$ ipython --no-banner

In [1]: import numpy as np

In [2]: np.set_printoptions(suppress=True, linewidth=120)

In [3]: data = np.load("w.npy")

In [4]: print(data)
[[ 4 -2 -4 -2  2]
 [-2  0 -4 -6  3]
 [-4 -4 -4 -4  0]
 [-2 -6 -4  0  4]
 [ 2  3  0  4  2]]

In [5]: other = data / np.linalg.norm(data, axis=1, keepdims=True)

In [6]: cov = other @ other.T

In [7]: print(np.argwhere(np.triu(np.abs(cov) > 0.95, 1)))
[]

In [8]: print(cov[2].round(2))
[ 0.3   0.74  1.    0.71 -0.78]

In [9]: print(np.round(np.linalg.norm(other, axis=1), 2))
[1. 1. 1. 1. 1.]

In [10]: print(np.round(np.degrees(np.arccos(np.clip(cov[2, 0], -1, 1))), 2))
72.45

In [11]: print(cov.round(2))
[[ 1.    0.49  0.3   0.5  -0.05]
 [ 0.49  1.    0.74  0.47 -0.48]
 [ 0.3   0.74  1.    0.71 -0.78]
 [ 0.5   0.47  0.71  1.   -0.29]
 [-0.05 -0.48 -0.78 -0.29  1.  ]]

In [12]: Q, vecs = np.linalg.qr(data[:, :3])[0], np.linalg.qr(data[:, 3:])[0]

In [13]: s = np.linalg.svd(Q.T @ vecs, compute_uv=False)

In [14]: print(np.round(np.linalg.norm(Q @ Q.T - vecs @ vecs.T, 2), 2))
1.0

In [15]: print((s > 0.9).sum())
1

In [16]: print(s.round(2))
[0.95 0.43]

In [17]: print(np.round(np.degrees(np.arccos(s.clip(0, 1))), 2))
[17.72 64.4 ]

In [18]: vals, vecs = np.linalg.eigh(data)

In [19]: vec = np.array([-2, -1, 0, -2, 0])

In [20]: print(vec @ data @ vec)
-32

In [21]: print(np.round(np.linalg.eigvalsh(data[1:, 1:]), 2))
[-11.85  -1.36   4.9    6.3 ]

In [22]: print([round(float(np.linalg.det(data[:i, :i])), 2) + 0 for i in range(1, 6)])
[4.0, -4.0, -112.0, -192.0, 3184.0]

In [23]: M = np.loadtxt("layer18.csv", delimiter=",")

In [24]: print(M.round(2) + 0)
[[ 0.3   0.06 -0.12  0.   -0.28 -0.08 -0.19  0.03 -0.24 -0.1  -0.05]
 [ 0.06  0.48  0.12 -0.33 -0.1   0.14  0.08 -0.19 -0.19  0.12  0.  ]
 [-0.12  0.12  0.49  0.15 -0.09 -0.09  0.37  0.01 -0.11  0.13  0.11]
 [ 0.   -0.33  0.15  0.62  0.01 -0.05  0.02  0.12 -0.15  0.14 -0.22]
 [-0.28 -0.1  -0.09  0.01  0.55  0.1   0.13 -0.23  0.12 -0.12 -0.21]
 [-0.08  0.14 -0.09 -0.05  0.1   0.81  0.02  0.28 -0.06  0.08 -0.11]
 [-0.19  0.08  0.37  0.02  0.13  0.02  0.47  0.03 -0.07 -0.18  0.1 ]
 [ 0.03 -0.19  0.01  0.12 -0.23  0.28  0.03  0.54  0.06 -0.12  0.21]
 [-0.24 -0.19 -0.11 -0.15  0.12 -0.06 -0.07  0.06  0.53  0.16  0.26]
 [-0.1   0.12  0.13  0.14 -0.12  0.08 -0.18 -0.12  0.16  0.81 -0.03]
 [-0.05  0.    0.11 -0.22 -0.21 -0.11  0.1   0.21  0.26 -0.03  0.4 ]]

In [25]: # applying it twice changes nothing

In [26]: print(np.abs(np.diag(np.linalg.qr(M)[1])) > 1e-9)
[ True  True  True  True  True  True False False False False False]

In [27]: print(np.linalg.lstsq(M[:-1].T, M[-1])[2])
6
